$ python3 -q
>>> import numpy as np
>>> import numpy.linalg as la
>>> np.set_printoptions(precision=4, suppress=True, linewidth=200)
>>> feats = np.loadtxt("case9.csv", delimiter=",")
>>> feats
array([[0., 2., 2., 0., 0.],
       [0., 0., 2., 1., 0.],
       [0., 0., 0., 0., 1.],
       [0., 0., 0., 0., 3.],
       [0., 0., 0., 0., 0.]])
>>> # rows and columns are dependent
>>> r = la.matrix_rank(feats)
>>> r
np.int64(3)
>>> null = la.svd(feats)[2][r:].T
>>> null @ null.T
array([[ 1.    ,  0.    ,  0.    ,  0.    ,  0.    ],
       [ 0.    ,  0.1667, -0.1667,  0.3333,  0.    ],
       [ 0.    , -0.1667,  0.1667, -0.3333,  0.    ],
       [ 0.    ,  0.3333, -0.3333,  0.6667,  0.    ],
       [ 0.    ,  0.    ,  0.    ,  0.    ,  0.    ]])
>>> [int(la.matrix_rank(np.delete(feats, i, axis=0))) for i in range(5)]
[2, 2, 3, 3, 3]
>>> X = np.loadtxt("dump.csv", delimiter=",")
>>> X
array([[ 1.,  0.,  0.],
       [ 0.,  1.,  0.],
       [ 4., -8.,  1.]])
>>> # row 2 is much longer than the rest
>>> left, s, VT = la.svd(feats)
>>> s
array([3.2821, 3.1623, 1.4926, 0.    , 0.    ])
>>> out = left[:, :3] @ np.diag(s[:3]) @ VT[:3]
>>> la.matrix_rank(feats, rtol=0.05)
np.int64(3)
>>> la.matrix_rank(out)
np.int64(3)
>>> out.round(4) + 0
array([[0., 2., 2., 0., 0.],
       [0., 0., 2., 1., 0.],
       [0., 0., 0., 0., 1.],
       [0., 0., 0., 0., 3.],
       [0., 0., 0., 0., 0.]])
>>> np.round(la.norm(feats - out) / la.norm(feats), 4)
np.float64(0.0)
>>> x = np.array([-5, -4, 5])
>>> y = X @ x
>>> y
array([-5., -4., 17.])
>>> la.solve(X, y)
array([-5., -4.,  5.])
>>> la.solve(X, y + X[:, 2])
array([-5., -4.,  6.])
>>> np.sort(np.abs(la.eigvals(X)))
array([1., 1., 1.])
>>> round(la.det(X), 4)
np.float64(1.0)
>>> round(np.abs(la.eigvals(X)).max(), 4)
np.float64(1.0)
>>> (X - X.T) / 2
array([[ 0.,  0., -2.],
       [ 0.,  0.,  4.],
       [ 2., -4.,  0.]])
>>> np.allclose(X @ X.T, X.T @ X)
False
>>> np.trace(X)
np.float64(3.0)
>>> np.prod(np.diag(feats)), round(la.det(feats), 4)
(np.float64(0.0), np.float64(0.0))
>>> np.sort(la.eigvals(feats))
array([0., 0., 0., 0., 0.])
>>> [int(la.matrix_rank(la.matrix_power(feats, p))) for p in range(1, 6)]
[3, 2, 1, 0, 0]
>>> np.sort(la.eigvals(X))
array([1., 1., 1.])
>>> X @ X
array([[  1.,   0.,   0.],
       [  0.,   1.,   0.],
       [  8., -16.,   1.]])
>>> A = np.load("sample4.npy")
>>> A
array([[ 7,  0,  0,  0,  0],
       [ 0, -1,  0,  0,  0],
       [ 0,  0,  2,  0,  0],
       [ 0,  0,  0,  3,  0],
       [ 0,  0,  0,  0,  9]])
>>> O = A.astype(float).copy()
>>> for j in range(5):
...     O[:, j] -= O[:, :j] @ (O[:, :j].T @ O[:, j])
...     O[:, j] /= la.norm(O[:, j])
... 
>>> O.T @ O
array([[1., 0., 0., 0., 0.],
       [0., 1., 0., 0., 0.],
       [0., 0., 1., 0., 0.],
       [0., 0., 0., 1., 0.],
       [0., 0., 0., 0., 1.]])
>>> O.T @ A
array([[7., 0., 0., 0., 0.],
       [0., 1., 0., 0., 0.],
       [0., 0., 2., 0., 0.],
       [0., 0., 0., 3., 0.],
       [0., 0., 0., 0., 9.]])
>>> O
array([[ 1.,  0.,  0.,  0.,  0.],
       [ 0., -1.,  0.,  0.,  0.],
       [ 0.,  0.,  1.,  0.,  0.],
       [ 0.,  0.,  0.,  1.,  0.],
       [ 0.,  0.,  0.,  0.,  1.]])
>>> gram = A.T @ A
>>> np.allclose(gram, gram.T)
True
>>> A @ A
array([[49,  0,  0,  0,  0],
       [ 0,  1,  0,  0,  0],
       [ 0,  0,  4,  0,  0],
       [ 0,  0,  0,  9,  0],
       [ 0,  0,  0,  0, 81]])
>>> A @ A
array([[49,  0,  0,  0,  0],
       [ 0,  1,  0,  0,  0],
       [ 0,  0,  4,  0,  0],
       [ 0,  0,  0,  9,  0],
       [ 0,  0,  0,  0, 81]])
>>> (A != 0).astype(int)
array([[1, 0, 0, 0, 0],
       [0, 1, 0, 0, 0],
       [0, 0, 1, 0, 0],
       [0, 0, 0, 1, 0],
       [0, 0, 0, 0, 1]])
>>> round(float(la.det(A)), 4)
-378.0
>>> np.flatnonzero(la.matrix_power((A != 0) + (A.T != 0) + np.eye(5), 5)[4])
array([4])
>>> m1 = np.loadtxt("w.csv", delimiter=",")
>>> m1
array([[0., 0., 2., 0., 0.],
       [0., 0., 0., 0., 2.],
       [0., 0., 0., 0., 0.],
       [1., 0., 0., 0., 0.],
       [0., 1., 0., 0., 0.]])
>>> # 2 blocks once reordered
>>> left, s, VT = la.svd(m1, full_matrices=False)
>>> left.T @ left
array([[1., 0., 0., 0., 0.],
       [0., 1., 0., 0., 0.],
       [0., 0., 1., 0., 0.],
       [0., 0., 0., 1., 0.],
       [0., 0., 0., 0., 1.]])
>>> np.cumsum(s ** 2) / np.sum(s ** 2)
array([0.4, 0.8, 0.9, 1. , 1. ])
>>> np.allclose(left * s @ VT, m1)
True
>>> m1 @ m1
array([[0., 0., 0., 0., 0.],
       [0., 2., 0., 0., 0.],
       [0., 0., 0., 0., 0.],
       [0., 0., 2., 0., 0.],
       [0., 0., 0., 0., 2.]])
>>> np.trace(m1)
np.float64(0.0)
>>> (m1 - m1.T) / 2
array([[ 0. ,  0. ,  1. , -0.5,  0. ],
       [ 0. ,  0. ,  0. ,  0. ,  0.5],
       [-1. ,  0. ,  0. ,  0. ,  0. ],
       [ 0.5,  0. ,  0. ,  0. ,  0. ],
       [ 0. , -0.5,  0. ,  0. ,  0. ]])
>>> np.allclose(m1, m1.T)
False
>>> A @ A.T
array([[49,  0,  0,  0,  0],
       [ 0,  1,  0,  0,  0],
       [ 0,  0,  4,  0,  0],
       [ 0,  0,  0,  9,  0],
       [ 0,  0,  0,  0, 81]])
>>> left, s, VT = la.svd(m1)
>>> evecs = VT[:(s > 1e-8).sum()]
>>> rng = np.random.default_rng(71150)
>>> x = m1[2] + 4 * m1[1] + rng.integers(2) * np.eye(5)[0]
>>> x
array([0., 0., 0., 0., 8.])
>>> la.matrix_rank(np.vstack([m1, x]))
np.int64(4)
>>> np.diag(evecs.T @ evecs)
array([1., 1., 1., 0., 1.])
>>> np.allclose(evecs.T @ evecs @ x, x)
True
>>> data = np.load("a.npy")
>>> data
array([[-0.6091,  0.1803,  0.1018, -0.0705],
       [ 0.215 , -0.1854, -0.4338, -0.8322],
       [-0.7524, -0.3355, -0.1117, -0.1852],
       [-0.0717,  0.8022,  0.2735, -0.4158],
       [-0.1075,  0.4208, -0.8451,  0.3086]])
>>> # columns are unit length and at right angles
>>> O, Rm = la.qr(data)
>>> round(abs(Rm[0, 0]), 4), round(float(la.norm(data[:, 0])), 4)
(np.float64(1.0), 1.0)
>>> np.trace(O @ O.T)
np.float64(4.0)
>>> O
array([[-0.6091,  0.1803,  0.1018, -0.0705],
       [ 0.215 , -0.1854, -0.4338, -0.8322],
       [-0.7524, -0.3355, -0.1117, -0.1852],
       [-0.0717,  0.8022,  0.2735, -0.4158],
       [-0.1075,  0.4208, -0.8451,  0.3086]])
>>> O.shape, Rm.shape
((5, 4), (4, 4))
>>> np.round(O.T @ O, 4) + 0
array([[1., 0., 0., 0.],
       [0., 1., 0., 0.],
       [0., 0., 1., 0.],
       [0., 0., 0., 1.]])
>>> Rm.round(4) + 0
array([[1., 0., 0., 0.],
       [0., 1., 0., 0.],
       [0., 0., 1., 0.],
       [0., 0., 0., 1.]])
>>> np.allclose(Rm.T @ Rm, data.T @ data)
True
>>> O @ Rm
array([[-0.6091,  0.1803,  0.1018, -0.0705],
       [ 0.215 , -0.1854, -0.4338, -0.8322],
       [-0.7524, -0.3355, -0.1117, -0.1852],
       [-0.0717,  0.8022,  0.2735, -0.4158],
       [-0.1075,  0.4208, -0.8451,  0.3086]])
>>> hat = O @ la.solve(O.T @ O, O.T)
>>> np.diag(hat)
array([0.4189, 0.9614, 0.7254, 0.8963, 0.9981])
>>> np.round((np.eye(5) - hat) @ O, 4) + 0
array([[0., 0., 0., 0.],
       [0., 0., 0., 0.],
       [0., 0., 0., 0.],
       [0., 0., 0., 0.],
       [0., 0., 0., 0.]])
>>> hat
array([[ 0.4189, -0.1498,  0.3995,  0.2455,  0.0335],
       [-0.1498,  0.9614,  0.103 ,  0.0633,  0.0086],
       [ 0.3995,  0.103 ,  0.7254, -0.1688, -0.023 ],
       [ 0.2455,  0.0633, -0.1688,  0.8963, -0.0142],
       [ 0.0335,  0.0086, -0.023 , -0.0142,  0.9981]])
>>> la.matrix_rank(np.eye(5) - hat)
np.int64(1)
>>> np.allclose(hat @ hat, hat)
True
